>>> import numpy as np
>>> import numpy.linalg as la
>>> np.set_printoptions(precision=2, suppress=True, linewidth=100)
>>> X = np.loadtxt("data.csv", delimiter=",")
>>> X
array([[ 1.91,  2.14, -0.87],
       [-1.42, -2.52,  0.79],
       [ 1.94,  2.12, -0.87],
       [ 0.49,  2.9 , -0.6 ],
       [ 1.59,  2.41, -0.82],
       [-2.72, -0.9 ,  0.89],
       [-0.53,  2.93, -0.33],
       [-0.77, -2.82,  0.66],
       [ 2.28,  1.73, -0.9 ],
       [ 2.54, -1.53, -0.44],
       [ 0.58, -2.93,  0.31],
       [-2.89,  0.35,  0.73],
       [ 2.65, -1.31, -0.51],
       [-2.07,  2.16,  0.22],
       [-2.9 ,  0.22,  0.75],
       [ 1.25, -2.73,  0.1 ],
       [ 2.28, -1.92, -0.31],
       [-2.83, -0.54,  0.86],
       [ 1.01, -2.82,  0.18],
       [ 2.89,  0.02, -0.79],
       [ 1.82, -2.39, -0.11],
       [ 2.85,  0.42, -0.84],
       [-2.9 ,  0.13,  0.77],
       [ 2.39, -1.77, -0.37],
       [-1.81, -2.24,  0.85],
       [-1.94, -2.12,  0.87],
       [-0.26, -2.94,  0.54]])
>>> left, sig, Vh = la.svd(X)
>>> evecs = Vh[:(sig > 1e-8).sum()]
>>> rng = np.random.default_rng(2739)
>>> x = X[6] + -2 * X[16] + rng.integers(2) * np.eye(3)[2]
>>> x
array([-5.09,  6.78,  1.29])
>>> np.allclose(evecs.T @ evecs @ x, x)
False
>>> np.round(la.norm(x - evecs.T @ evecs @ x), 2)
np.float64(0.95)
>>> round(np.trace(la.pinv(X) @ X), 2)
np.float64(2.0)
>>> np.allclose(X[:-1].T @ la.lstsq(X[:-1].T, X[-1])[0], X[-1])
True
>>> np.unique(X.round(6), axis=0).shape
(27, 3)
>>> la.lstsq(X[:-1].T, X[-1])[2]
np.int32(2)
>>> r = la.matrix_rank(X)
>>> r
np.int64(2)
>>> null = la.svd(X)[2][r:].T
>>> null[:, 0] / null[np.abs(null[:, 0]).round(6).argmax(), 0]
array([0.27, 0.16, 1.  ])
>>> [int(la.matrix_rank(X[:, :j + 1])) for j in range(3)]
[1, 2, 2]
>>> null @ null.T
array([[0.07, 0.04, 0.25],
       [0.04, 0.02, 0.15],
       [0.25, 0.15, 0.91]])
>>> la.matrix_rank(X.T @ X), la.matrix_rank(X @ X.T)
(np.int64(2), np.int64(2))
>>> C2 = np.cov(X, rowvar=False)
>>> np.argwhere(np.triu(np.abs(np.corrcoef(X.T)) > 0.8, 1))
array([[0, 2]])
>>> E = np.array([[7, 8], [5, 6], [1, 2], [6, 7], [7, 8]])
>>> E
array([[7, 8],
       [5, 6],
       [1, 2],
       [6, 7],
       [7, 8]])
>>> hat = E @ la.solve(E.T @ E, E.T)
>>> hat
array([[ 0.33,  0.19, -0.1 ,  0.26,  0.33],
       [ 0.19,  0.2 ,  0.23,  0.19,  0.19],
       [-0.1 ,  0.23,  0.91,  0.06, -0.1 ],
       [ 0.26,  0.19,  0.06,  0.23,  0.26],
       [ 0.33,  0.19, -0.1 ,  0.26,  0.33]])
>>> np.round(la.eigvalsh(hat), 2) + 0
array([0., 0., 0., 1., 1.])
>>> B = np.c_[E[:, :1] @ np.array([[0]]), np.array([-2, 2, 1, -2, -2])]
>>> B
array([[ 0, -2],
       [ 0,  2],
       [ 0,  1],
       [ 0, -2],
       [ 0, -2]])
>>> la.norm(la.qr(E)[0].T @ B, axis=0) ** 2 / ((B ** 2).sum(axis=0) + 1e-12)
array([0.  , 0.53])
>>> la.matrix_rank(B)
np.int64(1)
>>> la.lstsq(E, B[:, 0])[0]
array([0., 0.])
>>> left, sig, Vh = la.svd(E)
>>> np.argmax(sig[:-1] / (sig[1:] + 1e-6)) + 1
np.int64(1)
>>> B = left[:, :1] @ np.diag(sig[:1]) @ Vh[:1]
>>> round(float(la.norm(E - B, 2)), 2), np.round(sig[1], 2)
(0.57, np.float64(0.57))
>>> round(float(la.norm(E - B) / la.norm(E)), 2)
0.03
>>> np.round(np.abs(E - B).max(), 2)
np.float64(0.41)
>>> x = np.array([-2, 2])
>>> E @ np.ones(2)
array([15., 11.,  3., 13., 15.])
>>> (E @ x).argmax()
np.int64(0)
>>> E[3] @ E[2]
np.int64(20)
>>> np.round(la.norm(E, "nuc"), 2)
np.float64(19.98)
>>> round(la.norm(E, 1), 2), np.round(la.norm(E, np.inf), 2)
(np.float64(31.0), np.float64(15.0))
>>> la.norm(E, axis=1)
array([10.63,  7.81,  2.24,  9.22, 10.63])
>>> feats = np.load("arr.npy")
>>> feats
array([[2, 3, 2, 2, 1],
       [3, 6, 3, 4, 1],
       [2, 3, 2, 2, 1],
       [2, 4, 2, 4, 0],
       [1, 1, 1, 0, 1]])
>>> feats[4] @ feats[3]
np.int64(8)
>>> la.norm(feats, axis=1)
array([4.69, 8.43, 4.69, 6.32, 2.  ])
>>> round(float(la.norm(feats[4], 1)), 2), round(la.norm(feats[4], np.inf), 2)
(4.0, np.float64(1.0))
>>> np.round(la.norm(feats[4] - feats[3]), 2)
np.float64(5.29)
>>> round(la.norm(feats) ** 2 / la.norm(feats, 2) ** 2, 2)
np.float64(1.03)
>>> W1 = np.array([[-4, -2, -2, 1, 2, -5],
...     [-2, -5, 1, 0, 2, 1],
...     [3, -5, 3, 1, -5, 1],
...     [-2, -4, -3, 0, -4, -5],
...     [-4, 5, 1, -5, -2, -5]])
>>> c = np.array([-1, -3, -1, 3, -2, 2])
>>> act = np.maximum(feats @ W1 + c, 0)
>>> la.matrix_rank(act)
np.int64(2)
>>> (act > 0).astype(int)
array([[0, 0, 0, 1, 0, 0],
       [0, 0, 0, 1, 0, 0],
       [0, 0, 0, 1, 0, 0],
       [0, 0, 0, 1, 0, 0],
       [0, 0, 1, 0, 0, 0]])
>>> C = np.array([[3, -3], [-2, 1], [2, 0], [0, 1], [-3, 3], [1, -3]])
>>> (act @ C).round(6).argmax(axis=1)
array([1, 1, 1, 1, 0])
